>>> import numpy as np
>>> np.set_printoptions(precision=4, suppress=True, linewidth=160)
>>> tidy = lambda a: np.round(a, 4) + 0
>>> A = np.loadtxt("x.csv", delimiter=",")
>>> print(A)
[[ -5. -11.   5.   9.   3.   9.]
 [ -3.   5.  -5.  -5. -13.   3.]
 [  2.   4.  -7.  -1.  -8.   2.]
 [  2.   3.   2.  -4.   5.  -8.]
 [  0.   7.  -3.  -6.  -7.   1.]
 [  6.  -5.   4.   5.  17. -11.]]
>>> # looks like rank 4
>>> left, s, VT = np.linalg.svd(A)
>>> V = VT[:(s > 1e-8).sum()]
>>> rng = np.random.default_rng(451)
>>> x0 = A[4] + 5 * A[3] + rng.integers(2) * np.eye(6)[4]
>>> x0
array([ 10.,  22.,   7., -26.,  19., -39.])
>>> tidy(np.linalg.norm(x0 - V.T @ V @ x0))
np.float64(0.4853)
>>> print(np.allclose(V.T @ V @ x0, x0))
False
>>> B = np.array([[3, 3, 0], [0, 1, 1], [3, 0, 3], [0, 0, 1], [1, 0, 1], [3, 3, 0]])
>>> np.einsum("ik,kj->ij", A, B)
array([[ 30.,   1.,  16.],
       [-28.,   5., -28.],
       [-17.,  16., -26.],
       [ -7., -15.,  10.],
       [-13.,  10., -15.],
       [ 14., -20.,  29.]])
>>> np.einsum("ij,ij->i", A, A)
array([342., 262., 138., 122., 144., 512.])
>>> np.vstack([A, B.T]).shape
(9, 6)
>>> r0 = np.array([1, -2])
>>> print(np.array([np.convolve(row, r0, "same") for row in A]))
[[ -5.  -1.  27.  -1. -15.   3.]
 [ -3.  11. -15.   5.  -3.  29.]
 [  2.   0. -15.  13.  -6.  18.]
 [  2.  -1.  -4.  -8.  13. -18.]
 [  0.   7. -17.   0.   5.  15.]
 [  6. -17.  14.  -3.   7. -45.]]
>>> np.convolve(A[2], r0)
array([  2.,   0., -15.,  13.,  -6.,  18.,  -4.])
>>> np.polyval(r0, A[2])
array([  0.,   2.,  -9.,  -3., -10.,   0.])
>>> print(np.cross(A[2, :3], A[5, :3]))
[-19. -50. -34.]
>>> J = np.loadtxt("test4.csv", delimiter=",")
>>> J
array([[-1.,  0.,  0.,  0., -2.,  0., -2.,  0.],
       [ 0., -1., -2., -2.,  0., -2.,  0., -2.],
       [ 0., -2., -1., -2.,  0., -2.,  0., -2.],
       [ 0., -2., -2., -1.,  0., -2.,  0., -2.],
       [-2.,  0.,  0.,  0., -1.,  0., -2.,  0.],
       [ 0., -2., -2., -2.,  0., -1.,  0., -2.],
       [-2.,  0.,  0.,  0., -2.,  0., -1.,  0.],
       [ 0., -2., -2., -2.,  0., -2.,  0., -1.]])
>>> # 2 blocks once reordered
>>> lab = rng.permutation(8)
>>> lab
array([0, 6, 1, 4, 5, 7, 3, 2])
>>> B = J[lab][:, lab]
>>> np.diag(B)
array([-1., -1., -1., -1., -1., -1., -1., -1.])
>>> tidy(np.linalg.det(B)), tidy(np.linalg.det(J[lab]))
(np.float64(45.0), np.float64(45.0))
>>> tidy(np.sort(np.abs(np.linalg.eigvals(B))))
array([1., 1., 1., 1., 1., 1., 5., 9.])
>>> print(B)
[[-1. -2.  0. -2.  0.  0.  0.  0.]
 [-2. -1.  0. -2.  0.  0.  0.  0.]
 [ 0.  0. -1.  0. -2. -2. -2. -2.]
 [-2. -2.  0. -1.  0.  0.  0.  0.]
 [ 0.  0. -2.  0. -1. -2. -2. -2.]
 [ 0.  0. -2.  0. -2. -1. -2. -2.]
 [ 0.  0. -2.  0. -2. -2. -1. -2.]
 [ 0.  0. -2.  0. -2. -2. -2. -1.]]
>>> np.trace(B)
np.float64(-8.0)
>>> q, V = np.linalg.qr(J[:, :2])[0], np.linalg.qr(J[:, 2:])[0]
>>> s = np.linalg.svd(q.T @ V, compute_uv=False)
>>> (s > 0.9).sum()
np.int64(2)
>>> print(tidy(np.degrees(np.arccos(s.clip(0, 1)))))
[15.7086 23.8426]
>>> B = np.array([[3, 4], [5, 5], [2, 4], [2, 0], [4, 4], [5, 0], [2, 4], [0, 1]])
>>> np.einsum("ij->j", J)
array([-5., -9., -9., -9., -5., -9., -5., -9.])
>>> w, V = np.linalg.eigh(J)
>>> tidy(V @ np.diag(w) @ V.T)
array([[-1.,  0.,  0.,  0., -2.,  0., -2.,  0.],
       [ 0., -1., -2., -2.,  0., -2.,  0., -2.],
       [ 0., -2., -1., -2.,  0., -2.,  0., -2.],
       [ 0., -2., -2., -1.,  0., -2.,  0., -2.],
       [-2.,  0.,  0.,  0., -1.,  0., -2.,  0.],
       [ 0., -2., -2., -2.,  0., -1.,  0., -2.],
       [-2.,  0.,  0.,  0., -2.,  0., -1.,  0.],
       [ 0., -2., -2., -2.,  0., -2.,  0., -1.]])
>>> tidy(np.linalg.eigvalsh(J + -2 * np.eye(8)))
array([-11.,  -7.,  -1.,  -1.,  -1.,  -1.,  -1.,  -1.])
>>> tidy(np.linalg.svd(J, compute_uv=False))
array([9., 5., 1., 1., 1., 1., 1., 1.])
>>> print((w > 1e-8).sum(), (w < -1e-8).sum())
6 2
>>> tidy(w)
array([-9., -5.,  1.,  1.,  1.,  1.,  1.,  1.])
>>> np.unique(w.round(6) + 0, return_counts=True)[1]
array([1, 1, 6])
>>> tidy(V.T @ J @ V)
array([[-9.,  0.,  0.,  0.,  0.,  0.,  0.,  0.],
       [ 0., -5.,  0.,  0.,  0.,  0.,  0.,  0.],
       [ 0.,  0.,  1.,  0.,  0.,  0.,  0.,  0.],
       [ 0.,  0.,  0.,  1.,  0.,  0.,  0.,  0.],
       [ 0.,  0.,  0.,  0.,  1.,  0.,  0.,  0.],
       [ 0.,  0.,  0.,  0.,  0.,  1.,  0.,  0.],
       [ 0.,  0.,  0.,  0.,  0.,  0.,  1.,  0.],
       [ 0.,  0.,  0.,  0.,  0.,  0.,  0.,  1.]])
>>> B = A[0, 0] * A[1:] - np.outer(A[1:, 0], A[0])
>>> B
array([[   0.,  -58.,   40.,   52.,   74.,   12.],
       [   0.,    2.,   25.,  -13.,   34.,  -28.],
       [   0.,    7.,  -20.,    2.,  -31.,   22.],
       [   0.,  -35.,   15.,   30.,   35.,   -5.],
       [   0.,   91.,  -50.,  -79., -103.,    1.]])
>>> print(np.flatnonzero(~B.round(6).any(axis=1)))
[]
>>> A[:, 0] / A[0, 0]
array([ 1. ,  0.6, -0.4, -0.4, -0. , -1.2])
>>> print(np.linalg.matrix_rank(B), np.linalg.matrix_rank(A))
3 4
>>> m1 = np.load("mat.npy")
>>> m1
array([[0.375 , 0.25  , 0.375 ],
       [0.    , 1.    , 0.    ],
       [0.5   , 0.1667, 0.3333]])
>>> tidy((m1 - m1.T) / 2)
array([[ 0.    ,  0.125 , -0.0625],
       [-0.125 ,  0.    , -0.0833],
       [ 0.0625,  0.0833,  0.    ]])
>>> r0, r1 = m1[2], m1[0]
>>> print(tidy(r0 @ r1))
0.3542
>>> tidy(r0 @ r0)
np.float64(0.3889)
>>> pr = (r0 @ r1) / (r0 @ r0) * r0
>>> tidy(np.outer(r0, r1))
array([[0.1875, 0.125 , 0.1875],
       [0.0625, 0.0417, 0.0625],
       [0.125 , 0.0833, 0.125 ]])
>>> print(tidy(r1 - pr))
[-0.0804  0.0982  0.0715]
>>> tidy((r1 - pr) @ r0)
np.float64(0.0)
>>> x0 = np.array([1, 2, -1])
>>> rhs = m1 @ x0
>>> b, lr = np.zeros(3), 1 / np.linalg.norm(m1, 2) ** 2
>>> for i in range(5):
...     b -= lr * m1.T @ (m1 @ b - rhs)
...     if i % 1 == 0: print(i, round(np.linalg.norm(m1 @ b - rhs), 4))
... 
0 0.2732
1 0.1751
2 0.1321
3 0.1159
4 0.1102
>>> tidy(np.linalg.cond(m1))
np.float64(13.9466)
>>> lab = rng.permutation(3)
>>> B = m1[:, lab] * rng.choice([-1, 1], 3)
>>> B
array([[ 0.375 ,  0.25  , -0.375 ],
       [ 0.    ,  1.    , -0.    ],
       [ 0.5   ,  0.1667, -0.3333]])
>>> left, _, VT = np.linalg.svd(m1.T @ B)
>>> tidy(np.linalg.lstsq(m1, B)[0])
array([[ 1.,  0.,  0.],
       [ 0.,  1.,  0.],
       [ 0.,  0., -1.]])
>>> M = np.array([[0, 0, 0, 0, 0],
...     [0, -2, 0, 0, 0],
...     [0, 0, 2, 0, 0],
...     [0, 0, 0, 2, 0],
...     [0, 0, 0, 0, -1]])
>>> # splits into 5 blocks
>>> try:
...     np.linalg.inv(M)
... except np.linalg.LinAlgError as e:
...     print("failed:", e)
... 
failed: Singular matrix
>>> tidy(np.sort(np.linalg.eigvals(M)))
array([-2., -1.,  0.,  2.,  2.])
>>> print([int(np.linalg.matrix_rank(np.linalg.matrix_power(M, p))) for p in range(1, 6)])
[4, 4, 4, 4, 4]
>>> M @ M
array([[0, 0, 0, 0, 0],
       [0, 4, 0, 0, 0],
       [0, 0, 4, 0, 0],
       [0, 0, 0, 4, 0],
       [0, 0, 0, 0, 1]])
>>> np.trace(M)
np.int64(1)
>>> print(tidy(np.abs(np.linalg.eigvals(M)).max()))
2.0
>>> print(np.linalg.matrix_power(M, 2))
[[0 0 0 0 0]
 [0 4 0 0 0]
 [0 0 4 0 0]
 [0 0 0 4 0]
 [0 0 0 0 1]]
>>> K = np.array([[2, -3, 3, 1, 3, -3, -2],
...     [-1, 2, -2, 3, 2, 1, -1],
...     [3, 2, -1, 1, 0, -1, -2],
...     [1, -1, 3, -1, 3, 0, -1],
...     [2, 1, -2, -1, -1, 2, 3],
...     [1, -1, 2, 1, -2, 2, -1],
...     [-1, 1, -3, 0, -2, 0, 2],
...     [3, 3, 0, 3, 3, 2, 3]])
>>> K[-1] = K[0] + 2 * K[1]
>>> K
array([[ 2, -3,  3,  1,  3, -3, -2],
       [-1,  2, -2,  3,  2,  1, -1],
       [ 3,  2, -1,  1,  0, -1, -2],
       [ 1, -1,  3, -1,  3,  0, -1],
       [ 2,  1, -2, -1, -1,  2,  3],
       [ 1, -1,  2,  1, -2,  2, -1],
       [-1,  1, -3,  0, -2,  0,  2],
       [ 0,  1, -1,  7,  7, -1, -4]])
>>> print(round(np.log10(np.linalg.cond(K))))
2
>>> tidy(np.linalg.norm(K, 2) / np.linalg.norm(K))
np.float64(0.7495)
>>> np.linalg.cond(K) > 100
np.True_
>>> np.argsort(-np.linalg.norm(K, axis=0).round(6), kind="stable")[:3]
array([4, 3, 2])
>>> tidy(np.linalg.eigvalsh(J).min())
np.float64(-9.0)
>>> [round(float(np.linalg.det(J[:i, :i])), 2) + 0 for i in range(1, 9)]
[-1.0, 1.0, 3.0, 5.0, 15.0, 21.0, 35.0, 45.0]
>>> proj = K @ np.linalg.solve(K.T @ K, K.T)
>>> print(tidy(proj @ K[:, 3]))
[ 1.  3.  1. -1. -1.  1.  0.  7.]
>>> tidy(np.linalg.eigvalsh(proj))
array([0., 1., 1., 1., 1., 1., 1., 1.])
>>> tidy(proj)
array([[ 0.8333, -0.3333,  0.    ,  0.    ,  0.    ,  0.    ,  0.    ,  0.1667],
       [-0.3333,  0.3333,  0.    ,  0.    ,  0.    ,  0.    ,  0.    ,  0.3333],
       [ 0.    ,  0.    ,  1.    ,  0.    ,  0.    ,  0.    ,  0.    ,  0.    ],
       [ 0.    ,  0.    ,  0.    ,  1.    ,  0.    ,  0.    ,  0.    ,  0.    ],
       [ 0.    ,  0.    ,  0.    ,  0.    ,  1.    ,  0.    ,  0.    ,  0.    ],
       [ 0.    ,  0.    ,  0.    ,  0.    ,  0.    ,  1.    ,  0.    ,  0.    ],
       [ 0.    ,  0.    ,  0.    ,  0.    ,  0.    ,  0.    ,  1.    ,  0.    ],
       [ 0.1667,  0.3333,  0.    ,  0.    ,  0.    ,  0.    ,  0.    ,  0.8333]])
>>> arr = np.load("out6.npy")
>>> arr
array([[ 0, -2],
       [ 0,  0]])
>>> # column 1 is much longer than the rest
>>> arr @ arr
array([[0, 0],
       [0, 0]])
>>> np.linalg.matrix_rank(arr - arr[0, 0] * np.eye(2))
np.int64(1)
>>> [int(np.linalg.matrix_rank(np.linalg.matrix_power(arr, p))) for p in range(1, 3)]
[1, 0]
>>> tidy(np.sort(np.linalg.eigvals(arr)))
array([0., 0.])
>>> np.prod(np.diag(arr)), tidy(np.linalg.det(arr))
(np.int64(0), np.float64(0.0))
>>> data = np.load("case1.npy")
>>> print(data)
[[3 0]
 [5 3]]
>>> q = data.astype(float).copy()
>>> for j in range(2):
...     q[:, j] -= q[:, :j] @ (q[:, :j].T @ q[:, j])
...     q[:, j] /= np.linalg.norm(q[:, j])
... 
>>> tidy(q.T @ q)
array([[1., 0.],
       [0., 1.]])
>>> tidy(q.T @ data)
array([[5.831 , 2.5725],
       [0.    , 1.5435]])
>>> X = np.loadtxt("w.csv", delimiter=",")
>>> print(X)
[[4. 3. 1. 5.]
 [3. 6. 4. 3.]
 [1. 4. 6. 3.]
 [5. 3. 3. 4.]]
>>> # symmetric, so the eigenvalues are real
>>> r0 = np.array([2, 2, 0, 3])
>>> B = X + np.outer(r0, np.eye(4)[1])
>>> tidy(np.linalg.det(B) / np.linalg.det(X)), tidy(1 + np.linalg.solve(X, r0)[1])
(np.float64(1.125), np.float64(1.125))
>>> np.linalg.matrix_rank(np.linalg.inv(B) - np.linalg.inv(X), tol=1e-8)
np.int64(1)
>>> B
array([[4., 5., 1., 5.],
       [3., 8., 4., 3.],
       [1., 4., 6., 3.],
       [5., 6., 3., 4.]])
